% python3 -q
>>> import numpy as np
>>> import numpy.linalg as la
>>> np.set_printoptions(precision=3, suppress=True, linewidth=100, sign=" ")
>>> W0 = np.loadtxt("case6.csv", delimiter=",")
>>> print(W0)
[[-1.922  7.449  2.429  1.742]
 [ 6.289  2.789 -3.912 -1.493]
 [ 3.315  5.422 -3.412 -1.101]
 [ 7.091  3.622 -4.549 -4.691]
 [ 4.858  3.691 -2.122 -1.645]
 [ 2.465  4.851  2.722 -2.502]
 [ 2.55   6.682  1.481 -5.882]
 [ 8.169  2.416 -0.545 -7.408]
 [ 2.449  5.321 -4.563  1.939]
 [-1.598  6.837  7.109 -1.121]
 [ 4.325  4.305 -3.742 -0.613]
 [ 1.507  6.358 -5.145  2.163]
 [ 2.523  5.47  -3.296  0.487]
 [-5.301  9.438  9.611 -0.516]
 [-2.477  8.319  3.793  0.011]]
>>> Uu, sv, Vt = la.svd(W0, full_matrices=False)
>>> print(np.cumsum(sv ** 2) / np.sum(sv ** 2))
[ 0.47   0.865  0.993  1.   ]
>>> print(sv / sv[0])
[ 1.     0.918  0.522  0.123]
>>> print(np.round(Uu.T @ W0 @ Vt.T, 3) + 0)
[[ 24.015   0.      0.      0.   ]
 [  0.     22.035   0.      0.   ]
 [  0.      0.     12.532   0.   ]
 [  0.      0.      0.      2.963]]
>>> print(np.round(Vt @ Vt.T, 3) + 0)
[[ 1.  0.  0.  0.]
 [ 0.  1.  0.  0.]
 [ 0.  0.  1.  0.]
 [ 0.  0.  0.  1.]]
>>> print(np.allclose(Uu * sv @ Vt, W0))
True
>>> print((sv > 1e-8).sum())
4
>>> Xs = W0 - W0.mean(axis=0)
>>> Uu, sv, Vt = la.svd(Xs, full_matrices=False)
>>> print(sv)
[ 22.048  12.659   3.884   0.001]
>>> print(np.round(Xs.mean(axis=0), 3) + 0)
[ 0.  0.  0.  0.]
>>> print(np.round(sv ** 2 / (sv ** 2).sum(), 3) + 0)
[ 0.735  0.242  0.023  0.   ]
>>> print((np.sign(Uu[:, 0]) == np.sign(Uu[0, 0])).astype(int))
[ 1  0  0  0  0  1  1  0  0  1  0  0  0  1  1]
>>> print(np.searchsorted(np.cumsum(sv ** 2) / (sv ** 2).sum(), 0.9) + 1)
2
>>> hat = W0 @ la.solve(W0.T @ W0, W0.T)
>>> print(round(float(np.trace(hat)), 3))
4.0
>>> print(np.allclose(hat @ hat, hat))
True
>>> f = np.array([-5, 2, 4, -5])
>>> rng = np.random.default_rng(739238)
>>> J = np.outer(rng.normal(size=12), f) + 0.02 * rng.normal(size=(12, 4))
>>> print(J)
[[ 5.236 -2.075 -4.176  5.225]
 [-4.309  1.731  3.482 -4.343]
 [ 8.06  -3.219 -6.431  8.083]
 [-0.73   0.294  0.603 -0.78 ]
 [-5.472  2.204  4.369 -5.476]
 [-3.089  1.207  2.436 -3.12 ]
 [-2.3    0.935  1.863 -2.344]
 [ 1.334 -0.523 -1.067  1.328]
 [-6.643  2.644  5.312 -6.636]
 [-6.866  2.708  5.498 -6.865]
 [ 0.656 -0.236 -0.554  0.696]
 [-3.976  1.55   3.165 -3.942]]
>>> t3 = np.stack([J, -1 * J, J[::-1]])
>>> print(la.matrix_rank(t3.reshape(3, -1)))
2
>>> lab = J[:, 0] > np.median(J[:, 0])
>>> f = J[lab].mean(axis=0) - J[~lab].mean(axis=0)
>>> print(((J - J.mean(axis=0)) @ f > 0).astype(int))
[ 1  0  1  1  0  0  0  1  0  0  1  0]
>>> print(np.round((((J - J.mean(axis=0)) @ f > 0) == lab).mean(), 3))
0.917
>>> print(f)
[ 7.102 -2.811 -5.671  7.099]
>>> Y = np.c_[J[:, :2] @ np.array([[-2, 3], [3, 2]]), np.array([2, 2, 1, 0, 3, 1, 0, 3, 1, 2, 2, 3])]
>>> print(Y)
[[-16.697  11.556   2.   ]
 [ 13.811  -9.467   2.   ]
 [-25.776  17.742   1.   ]
 [  2.341  -1.601   0.   ]
 [ 17.558 -12.008   3.   ]
 [  9.8    -6.853   1.   ]
 [  7.406  -5.03    0.   ]
 [ -4.235   2.956   3.   ]
 [ 21.217 -14.642   1.   ]
 [ 21.856 -15.183   2.   ]
 [ -2.021   1.498   2.   ]
 [ 12.604  -8.828   3.   ]]
>>> print(la.matrix_rank(np.c_[J, Y]))
5
>>> print(np.round(la.lstsq(J, Y[:, 0])[0], 3) + 0)
[-2.  3.  0.  0.]
>>> Y = np.array([[2, 3], [1, 1], [3, 0], [2, 2]])
>>> print(np.einsum("ij,ij->i", J, J))
[  76.464   52.551  182.024    1.592   83.89    26.666   15.128    4.954  123.38   131.838    1.278
   43.773]
>>> print(np.einsum("ij->j", J))
[-18.101   7.221  14.5   -18.174]
>>> print(la.matrix_rank(J @ Y))
2
>>> gram = J.T @ J
>>> print((J @ J.T).shape)
(12, 12)
>>> print(la.matrix_rank(gram))
4
>>> print(gram)
[[ 265.556 -105.597 -212.281  265.917]
 [-105.597   41.994   84.413 -105.742]
 [-212.281   84.413  169.699 -212.573]
 [ 265.917 -105.742 -212.573  266.288]]
>>> feats = np.loadtxt("w.csv", delimiter=",")
>>> print(feats)
[[ 5.758 -0.792  1.815 -0.791  0.061]
 [-0.792  4.666  1.722 -1.032  0.158]
 [ 1.815  1.722  5.916  0.339  0.627]
 [-0.791 -1.032  0.339  5.114  0.719]
 [ 0.061  0.158  0.627  0.719  4.545]]
>>> hat = J @ la.solve(J.T @ J, J.T)
>>> print(np.round(la.eigvalsh(hat), 3) + 0)
[ 0.  0.  0.  0.  0.  0.  0.  0.  1.  1.  1.  1.]
>>> print(round(float(np.trace(hat)), 3))
4.0
>>> print(hat @ J[:, 1])
[-2.075  1.731 -3.219  0.294  2.204  1.207  0.935 -0.523  2.644  2.708 -0.236  1.55 ]
>>> Y = la.inv(feats)
>>> print(round(la.det(feats) * la.det(Y), 3))
1.0
>>> print(np.round(feats @ Y, 3) + 0)
[[ 1.  0.  0.  0.  0.]
 [ 0.  1.  0.  0.  0.]
 [ 0.  0.  1.  0.  0.]
 [ 0.  0.  0.  1.  0.]
 [ 0.  0.  0.  0.  1.]]
>>> print(np.round(la.cond(feats), 3))
4.002
>>> L = la.cholesky(feats)
>>> print(np.diag(L) ** 2)
[ 5.758  4.557  4.491  4.459  4.383]
>>> print(np.round(np.prod(np.diag(L)) ** 2, 3), round(float(la.det(feats)), 3))
2302.792 2302.792
>>> x = np.array([2, -1, -2, 0, -3])
>>> h1 = np.maximum(feats @ x, 0)
>>> print(np.flatnonzero(h1 > 1e-9))
[ 0]
>>> print(feats * (h1 > 1e-9)[:, None])
[[ 5.758 -0.792  1.815 -0.791  0.061]
 [-0.     0.     0.    -0.     0.   ]
 [ 0.     0.     0.     0.     0.   ]
 [-0.    -0.     0.     0.     0.   ]
 [ 0.     0.     0.     0.     0.   ]]
>>> print(h1)
[ 8.495  0.     0.     0.     0.   ]
>>> print(np.maximum(feats @ (3 * x), 0))
[ 25.485   0.      0.      0.      0.   ]
>>> O = feats.astype(float).copy()
>>> for j in range(5):
...     O[:, j] -= O[:, :j] @ (O[:, :j].T @ O[:, j])
...     O[:, j] /= la.norm(O[:, j])
... 
>>> print(np.round(O.T @ O, 3) + 0)
[[ 1.  0.  0.  0.  0.]
 [ 0.  1.  0.  0.  0.]
 [ 0.  0.  1.  0.  0.]
 [ 0.  0.  0.  1.  0.]
 [ 0.  0.  0.  0.  1.]]
>>> F = np.load("mat.npy")
>>> print(F)
[[ 1  0  0  0]
 [ 3  1  0  0]
 [ 1  0  1  0]
 [ 2  2  1  1]]
>>> ev, vecs = la.eig(F)
>>> print(np.sort(la.eigvals(F @ F)))
[ 1.  1.  1.  1.]
>>> print(F @ F)
[[  1   0   0   0]
 [  6   1   0   0]
 [  2   0   1   0]
 [ 11   4   2   1]]
>>> print(np.sort(la.eigvals(F)))
[ 1.  1.  1.  1.]
>>> Y = F / la.norm(F, axis=1, keepdims=True)
>>> gram = Y @ Y.T
>>> print((np.abs(gram) > 0.9).astype(int))
[[ 1  1  0  0]
 [ 1  1  0  0]
 [ 0  0  1  0]
 [ 0  0  0  1]]
>>> print(gram[0])
[ 1.     0.949  0.707  0.632]
>>> print((gram - 2 * np.eye(4)).round(6).argmax(axis=1))
[ 1  0  0  1]
>>> print(np.round(np.degrees(np.arccos(np.clip(gram[0, 2], -1, 1))), 3))
45.0
>>> print(gram)
[[ 1.     0.949  0.707  0.632]
 [ 0.949  1.     0.671  0.8  ]
 [ 0.707  0.671  1.     0.671]
 [ 0.632  0.8    0.671  1.   ]]
>>> print(np.kron(np.eye(2, dtype=int), F))
[[ 1  0  0  0  0  0  0  0]
 [ 3  1  0  0  0  0  0  0]
 [ 1  0  1  0  0  0  0  0]
 [ 2  2  1  1  0  0  0  0]
 [ 0  0  0  0  1  0  0  0]
 [ 0  0  0  0  3  1  0  0]
 [ 0  0  0  0  1  0  1  0]
 [ 0  0  0  0  2  2  1  1]]
>>> print(np.round(la.det(2 * F), 3), np.round(la.det(F), 3))
16.0 1.0
>>> print(round(la.det(F.T), 3))
1.0
>>> print(la.eigvals(F))
[ 1.  1.  1.  1.]
>>> print(np.poly(F))
[ 1. -4.  6. -4.  1.]
>>> W1 = np.array([[2, 2, -2, 0, -1, -1],
...     [-1, 2, 1, 2, 0, 0],
...     [-1, 2, 2, -1, 2, 0],
...     [2, 2, 2, -1, -1, 1]])
>>> c = np.array([1, 2, 3, 3, 3, 0])
>>> hid = np.maximum(F @ W1 + c, 0)
>>> print((hid > 0).astype(int))
[[ 1  1  1  1  1  0]
 [ 1  1  0  1  0  0]
 [ 1  1  1  1  1  0]
 [ 1  1  1  1  1  0]]
>>> print(la.matrix_rank(hid))
4
>>> W2 = np.array([[0, 2], [0, -1], [1, 1], [-3, 0], [3, 1], [-2, 0]])
>>> print((hid @ W2).round(6).argmax(axis=1))
[ 1  1  0  1]
>>> print(hid @ W2)
[[ -2   5]
 [-15   2]
 [  9   5]
 [ -4   1]]
>>> print(W1 @ W2)
[[-3 -1]
 [-5 -3]
 [11  0]
 [ 0  3]]
>>> K = np.load("out16.npy")
>>> print(K)
[[-2.902  2.049 -0.121]
 [-3.051  2.01   0.026]
 [-2.954  1.986 -0.035]
 [-2.996  2.008 -0.025]
 [-3.039  1.994 -0.029]
 [-0.051 -0.006  0.026]
 [ 0.037  0.001  0.009]
 [-0.069 -0.019 -0.005]
 [-0.061 -0.126 -0.054]
 [ 0.086  0.01  -0.042]]
>>> D = la.norm(K[:, None] - K[None], axis=-1)
>>> print(la.norm(K, axis=1))
[ 3.555  3.654  3.56   3.607  3.635  0.058  0.038  0.072  0.15   0.096]
>>> print(np.flatnonzero(D[4] < D.mean() / 2))
[ 0  1  2  3  4]
>>> print(la.norm(K - K.mean(axis=0), axis=1))
[ 1.759  1.857  1.762  1.809  1.837  1.759  1.828  1.751  1.822  1.865]
>>> print(np.unravel_index(D.round(6).argmax(), D.shape))
(np.int64(1), np.int64(9))
